% ipython --no-banner

In [1]: import numpy as np

In [2]: np.set_printoptions(suppress=True, linewidth=120)

In [3]: def tidy(a):
   ...:     return np.round(a, 1) + 0
   ...: 

In [4]: K = np.loadtxt("mat.csv", delimiter=",")

In [5]: print(K)
[[-0.2  0.4 -0.1]
 [ 0.8  1.   1. ]
 [-0.4  0.5 -0.5]
 [ 0.3 -0.9 -0.5]
 [ 0.5  1.   1. ]
 [-0.7  1.  -0.3]
 [ 0.2  0.4  0.6]
 [-0.4 -0.5 -0.9]
 [-0.2  0.8  0.3]
 [-0.3 -1.  -1. ]
 [ 0.4  1.   1. ]
 [ 0.7 -1.   0.2]
 [ 0.7 -0.9  0.7]
 [-0.1 -1.  -1. ]
 [-0.5 -1.  -1. ]
 [ 0.7 -1.  -0.5]
 [-0.6 -1.  -1. ]
 [-0.2 -0.9 -0.9]
 [ 0.8  0.7  1. ]
 [ 0.   0.7  0.5]
 [-0.7  0.8 -0.8]
 [-0.2 -0.9 -0.9]
 [-0.4 -0.8 -0.9]
 [-0.2  0.9  0.6]
 [ 0.9  0.7  1. ]]

In [6]: A2 = np.c_[K[:, :2] @ np.array([[3, 3], [1, 3]]), np.array([0, 1, 0, 3, 2, 1, 2, 3, 1, 3, 3, 3, 0, 0, 1, 2, 2, 2, 0, 1, 3, 0, 3, 1, 1])]

In [7]: print(tidy(A2))
[[-0.2  0.6  0. ]
 [ 3.4  5.4  1. ]
 [-0.7  0.3  0. ]
 [ 0.  -1.8  3. ]
 [ 2.5  4.5  2. ]
 [-1.1  0.9  1. ]
 [ 1.   1.8  2. ]
 [-1.7 -2.7  3. ]
 [ 0.2  1.8  1. ]
 [-1.9 -3.9  3. ]
 [ 2.2  4.2  3. ]
 [ 1.1 -0.9  3. ]
 [ 1.2 -0.6  0. ]
 [-1.3 -3.3  0. ]
 [-2.5 -4.5  1. ]
 [ 1.1 -0.9  2. ]
 [-2.8 -4.8  2. ]
 [-1.5 -3.3  2. ]
 [ 3.1  4.5  0. ]
 [ 0.7  2.1  1. ]
 [-1.3  0.3  3. ]
 [-1.5 -3.3  0. ]
 [-2.  -3.6  3. ]
 [ 0.3  2.1  1. ]
 [ 3.4  4.8  1. ]]

In [8]: print(np.linalg.matrix_rank(np.c_[K, A2]))
4

In [9]: print(tidy(np.linalg.lstsq(K, A2[:, 0])[0]))
[3. 1. 0.]

In [10]: Xc = (K - K.mean(axis=0)) / K.std(axis=0)

In [11]: print(np.argwhere(np.abs(Xc) > 2))
[]

In [12]: c = np.linalg.lstsq(np.delete(Xc, 1, axis=1), Xc[:, 1])[0]

In [13]: print(tidy(1 - np.var(Xc[:, 1] - np.delete(Xc, 1, axis=1) @ c)))
0.8

In [14]: print(tidy(c))
[-0.8  1.3]

In [15]: print(np.abs(c).argmax())
1

In [16]: basis = K[[6, 7]].astype(float)

In [17]: for _ in range(7):
    ...:     lab = np.linalg.norm(K[:, None] - basis, axis=-1).argmin(axis=1)
    ...:     basis = np.array([K[lab == j].mean(axis=0) for j in range(2)])
    ...: 

In [18]: print(lab)
[0 0 1 1 0 0 0 1 0 1 0 1 0 1 1 1 1 1 0 0 1 1 1 0 0]

In [19]: print(tidy(basis[1] - basis[0]))
[-0.4 -1.3 -1.4]

In [20]: print(tidy(basis))
[[ 0.2  0.6  0.6]
 [-0.2 -0.7 -0.7]]

In [21]: print(np.abs(basis[1] - basis[0]).argmax())
2

In [22]: Xc = K - K.mean(axis=0)

In [23]: V = np.linalg.svd(Xc)[2][:2]

In [24]: A2 = Xc - Xc @ V.T @ V

In [25]: print(tidy(np.diag(V.T @ V)))
[0.5 0.9 0.6]

In [26]: print(np.linalg.norm(A2, axis=1).round(6).argmax())
15

In [27]: W0 = np.load("layer1.npy")

In [28]: print(W0)
[[0 0 0]
 [0 0 1]
 [0 0 0]
 [2 0 2]]

In [29]: w1 = np.array([[3, 2, -1, 0, -1, 0], [3, 0, 2, 1, 2, -2], [0, -3, 0, -2, 3, 0]])

In [30]: c = np.array([-3, 3, 0, 2, 0, -2])

In [31]: act = np.maximum(W0 @ w1 + c, 0)

In [32]: print(np.linalg.matrix_rank(act))
3

In [33]: print(act)
[[0 3 0 2 0 0]
 [0 0 0 0 3 0]
 [0 3 0 2 0 0]
 [3 1 0 0 4 0]]

In [34]: print((act > 0).astype(int))
[[0 1 0 1 0 0]
 [0 0 0 0 1 0]
 [0 1 0 1 0 0]
 [1 1 0 0 1 0]]

In [35]: basis = np.array([[-7, 1], [1, 1], [7, 8], [-2, 1], [-9, 7], [5, -4]])

In [36]: print(act @ basis)
[[ -1   5]
 [-27  21]
 [ -1   5]
 [-56  32]]

In [37]: print(w1 @ basis)
[[-17 -10]
 [-37  42]
 [-26  16]]

In [38]: u = np.array([-3, 1, -1])

In [39]: print(np.cross(W0[3, :3], W0[2, :3]))
[0 0 0]

In [40]: print(np.array([np.convolve(row, u, "same") for row in W0]))
[[ 0  0  0]
 [ 0 -3  1]
 [ 0  0  0]
 [ 2 -8  2]]

In [41]: data = np.array([[6, 0, 5],
    ...:     [0, 0, 0],
    ...:     [6, 0, 5],
    ...:     [0, 0, 0],
    ...:     [6, 1, 11],
    ...:     [0, 0, 0],
    ...:     [0, 1, 6],
    ...:     [4, 6, 3],
    ...:     [6, 0, 5],
    ...:     [6, 0, 5],
    ...:     [0, 0, 0],
    ...:     [0, 0, 0],
    ...:     [0, 0, 0],
    ...:     [4, 7, 9],
    ...:     [0, 0, 0]])

In [42]: A2 = np.c_[data[:, :2] @ np.array([[-9, 1], [2, 8]]), np.array([3, 2, 3, 1, 1, 2, 2, 3, 0, 2, 3, 2, 2, 0, 1])]

In [43]: print(A2)
[[-54   6   3]
 [  0   0   2]
 [-54   6   3]
 [  0   0   1]
 [-52  14   1]
 [  0   0   2]
 [  2   8   2]
 [-24  52   3]
 [-54   6   0]
 [-54   6   2]
 [  0   0   3]
 [  0   0   2]
 [  0   0   2]
 [-22  60   0]
 [  0   0   1]]

In [44]: print(np.linalg.matrix_rank(np.c_[data, A2]))
4

In [45]: print(tidy(np.linalg.norm(np.linalg.qr(data)[0].T @ A2, axis=0) ** 2 / ((A2 ** 2).sum(axis=0) + 1e-12)))
[1.  1.  0.3]

In [46]: print(tidy(np.linalg.norm(A2 - data @ np.linalg.lstsq(data, A2)[0], axis=0)))
[0.  0.  6.5]

In [47]: lab = data[:, 1] > np.median(data[:, 1])

In [48]: u = data[lab].mean(axis=0) - data[~lab].mean(axis=0)

In [49]: print(((data - data.mean(axis=0)) @ u > 0).astype(int))
[1 0 1 0 1 0 1 1 1 1 0 0 0 1 0]

In [50]: print(np.argsort(-np.abs(u).round(6), kind="stable"))
[2 1 0]

In [51]: print(tidy(u))
[1.3 3.8 5.4]

In [52]: print(tidy((((data - data.mean(axis=0)) @ u > 0) == lab).mean()))
0.7

In [53]: X = np.array([[1.1, 0.4], [0.4, 2.9]])

In [54]: Q = X.astype(float).copy()

In [55]: for j in range(2):
    ...:     Q[:, j] -= Q[:, :j] @ (Q[:, :j].T @ Q[:, j])
    ...:     Q[:, j] /= np.linalg.norm(Q[:, j])
    ...: 

In [56]: print(tidy(Q.T @ Q))
[[1. 0.]
 [0. 1.]]

In [57]: print(tidy(Q.T @ X))
[[1.2 1.4]
 [0.  2.6]]

In [58]: x0 = np.ones(2)

In [59]: for _ in range(3):
    ...:     x0 = X @ x0
    ...:     x0 /= np.linalg.norm(x0)
    ...:     print(round(x0 @ X @ x0, 1))
    ...: 
2.9
3.0
3.0

In [60]: print(tidy(x0))
[0.2 1. ]

In [61]: print(tidy(np.linalg.eigvalsh(X)[-1]))
3.0

In [62]: L = np.linalg.cholesky(X)

In [63]: print(L @ L.T)
[[1.1 0.4]
 [0.4 2.9]]

In [64]: def softmax(z):
    ...:     e = np.exp(z - z.max(axis=-1, keepdims=True))
    ...:     return e / e.sum(axis=-1, keepdims=True)
    ...: 

In [65]: print(tidy(softmax(K[0])))
[0.3 0.5 0.3]

In [66]: print(tidy(softmax(K).sum(axis=1)))
[1. 1. 1. 1. 1. 1. 1. 1. 1. 1. 1. 1. 1. 1. 1. 1. 1. 1. 1. 1. 1. 1. 1. 1. 1.]

In [67]: print(tidy(softmax(10 * K[0])))
[0. 1. 0.]

In [68]: scores = K @ K.T / np.sqrt(3)

In [69]: print(softmax(scores).round(6).argmax(axis=1))
[ 5  1 20 13  1  5  1 16 10 16  1 11 12 16 16 15 16 16  1  1 20 16 16 10  1]

In [70]: print(tidy(softmax(scores)[0] @ K))
[ 0.   0.1 -0.1]
